$ python3 -q
>>> import numpy as np
>>> np.set_printoptions(precision=2, suppress=True, linewidth=140)
>>> rnd = lambda a: np.round(a, 2) + 0
>>> M = np.load("data.npy")
>>> M
array([[-5,  4,  1,  1, -1,  9,  8],
       [ 8, -5,  4,  1,  1, -1,  9],
       [ 9,  8, -5,  4,  1,  1, -1],
       [-1,  9,  8, -5,  4,  1,  1],
       [ 1, -1,  9,  8, -5,  4,  1],
       [ 1,  1, -1,  9,  8, -5,  4],
       [ 4,  1,  1, -1,  9,  8, -5]])
>>> A2 = M / np.sqrt((M ** 2).mean(axis=1, keepdims=True))
>>> np.linalg.matrix_rank(M - M.mean(axis=1, keepdims=True))
np.int64(6)
>>> rnd(A2[1])
array([ 1.54, -0.96,  0.77,  0.19,  0.19, -0.19,  1.73])
>>> np.linalg.matrix_rank(A2) == np.linalg.matrix_rank(M)
np.True_
>>> A2 = np.linalg.inv(M)
>>> rnd(np.linalg.slogdet(M)[0])
np.float64(1.0)
>>> rnd(np.linalg.det(M) * np.linalg.det(A2))
np.float64(1.0)
>>> np.allclose(A2, M.T)
False
>>> rnd(np.linalg.inv(A2))
array([[-5.,  4.,  1.,  1., -1.,  9.,  8.],
       [ 8., -5.,  4.,  1.,  1., -1.,  9.],
       [ 9.,  8., -5.,  4.,  1.,  1., -1.],
       [-1.,  9.,  8., -5.,  4.,  1.,  1.],
       [ 1., -1.,  9.,  8., -5.,  4.,  1.],
       [ 1.,  1., -1.,  9.,  8., -5.,  4.],
       [ 4.,  1.,  1., -1.,  9.,  8., -5.]])
>>> rnd(A2)
array([[-0.03,  0.05,  0.05,  0.  ,  0.  , -0.03,  0.01],
       [ 0.01, -0.03,  0.05,  0.05,  0.  ,  0.  , -0.03],
       [-0.03,  0.01, -0.03,  0.05,  0.05,  0.  ,  0.  ],
       [ 0.  , -0.03,  0.01, -0.03,  0.05,  0.05,  0.  ],
       [ 0.  ,  0.  , -0.03,  0.01, -0.03,  0.05,  0.05],
       [ 0.05,  0.  ,  0.  , -0.03,  0.01, -0.03,  0.05],
       [ 0.05,  0.05,  0.  ,  0.  , -0.03,  0.01, -0.03]])
>>> E = np.load("m.npy")
>>> E
array([[ 10,   6,  -8,   6,   8, -10,   8],
       [ 15,   9, -12,   9,  12, -15,  12],
       [  5,   3,  -4,   3,   4,  -5,   4],
       [ -5,  -3,   4,  -3,  -4,   5,  -4],
       [-10,  -6,   8,  -6,  -8,  10,  -8],
       [-15,  -9,  12,  -9, -12,  15, -12],
       [ -5,  -3,   4,  -3,  -4,   5,  -4]])
>>> # row 6 repeats row 3
>>> np.allclose(E, E.T)
False
>>> np.trace(E)
np.int64(15)
>>> E.inv()
Traceback (most recent call last):
  File "<python-input-20>", line 1, in <module>
    E.inv()
    ^^^^^
AttributeError: 'numpy.ndarray' object has no attribute 'inv'
>>> (E + E.T) / 2
array([[ 10. ,  10.5,  -1.5,   0.5,  -1. , -12.5,   1.5],
       [ 10.5,   9. ,  -4.5,   3. ,   3. , -12. ,   4.5],
       [ -1.5,  -4.5,  -4. ,   3.5,   6. ,   3.5,   4. ],
       [  0.5,   3. ,   3.5,  -3. ,  -5. ,  -2. ,  -3.5],
       [ -1. ,   3. ,   6. ,  -5. ,  -8. ,  -1. ,  -6. ],
       [-12.5, -12. ,   3.5,  -2. ,  -1. ,  15. ,  -3.5],
       [  1.5,   4.5,   4. ,  -3.5,  -6. ,  -3.5,  -4. ]])
>>> rnd(np.abs(np.linalg.eigvals(E)).max())
np.float64(15.0)
>>> rnd(np.sort(np.abs(np.linalg.eigvals(E))))
array([ 0.,  0.,  0.,  0.,  0.,  0., 15.])
>>> U, s, Vh = np.linalg.svd(E)
>>> rnd(s)
array([58.,  0.,  0.,  0.,  0.,  0.,  0.])
>>> A2 = U[:, :1] @ np.diag(s[:1]) @ Vh[:1]
>>> rnd(A2)
array([[ 10.,   6.,  -8.,   6.,   8., -10.,   8.],
       [ 15.,   9., -12.,   9.,  12., -15.,  12.],
       [  5.,   3.,  -4.,   3.,   4.,  -5.,   4.],
       [ -5.,  -3.,   4.,  -3.,  -4.,   5.,  -4.],
       [-10.,  -6.,   8.,  -6.,  -8.,  10.,  -8.],
       [-15.,  -9.,  12.,  -9., -12.,  15., -12.],
       [ -5.,  -3.,   4.,  -3.,  -4.,   5.,  -4.]])
>>> np.linalg.matrix_rank(E, rtol=0.05)
np.int64(1)
>>> rnd(np.linalg.norm(E - A2) / np.linalg.norm(E))
np.float64(0.0)
>>> rnd(np.abs(E - A2).max())
np.float64(0.0)
>>> np.linalg.matrix_rank(A2)
np.int64(1)
>>> rnd(np.linalg.norm(E, axis=0))
array([26.93, 16.16, 21.54, 16.16, 21.54, 26.93, 21.54])
>>> rnd(np.linalg.norm(E, 2))
np.float64(58.0)
>>> rnd(np.linalg.norm(E, "nuc"))
np.float64(58.0)
>>> rnd(np.linalg.norm(E, 1)), rnd(np.linalg.norm(E, np.inf))
(np.float64(65.0), np.float64(84.0))
>>> rnd(np.linalg.norm(E) ** 2 / np.linalg.norm(E, 2) ** 2)
np.float64(1.0)
>>> rnd(np.linalg.norm(E, axis=1))
array([21.54, 32.31, 10.77, 10.77, 21.54, 32.31, 10.77])
>>> rnd(np.linalg.norm(E[1] - E[4]))
np.float64(53.85)
>>> U, s, Vh = np.linalg.svd(E)
>>> vecs = Vh[:(s > 1e-8).sum()]
>>> rng = np.random.default_rng(61763)
>>> vec = E[1] + 3 * E[5] + rng.integers(2) * np.eye(7)[6]
>>> vec
array([-30., -18.,  24., -18., -24.,  30., -23.])
>>> rnd(np.diag(vecs.T @ vecs))
array([0.22, 0.08, 0.14, 0.08, 0.14, 0.22, 0.14])
>>> rnd(np.linalg.norm(vec - vecs.T @ vecs @ vec))
np.float64(0.93)
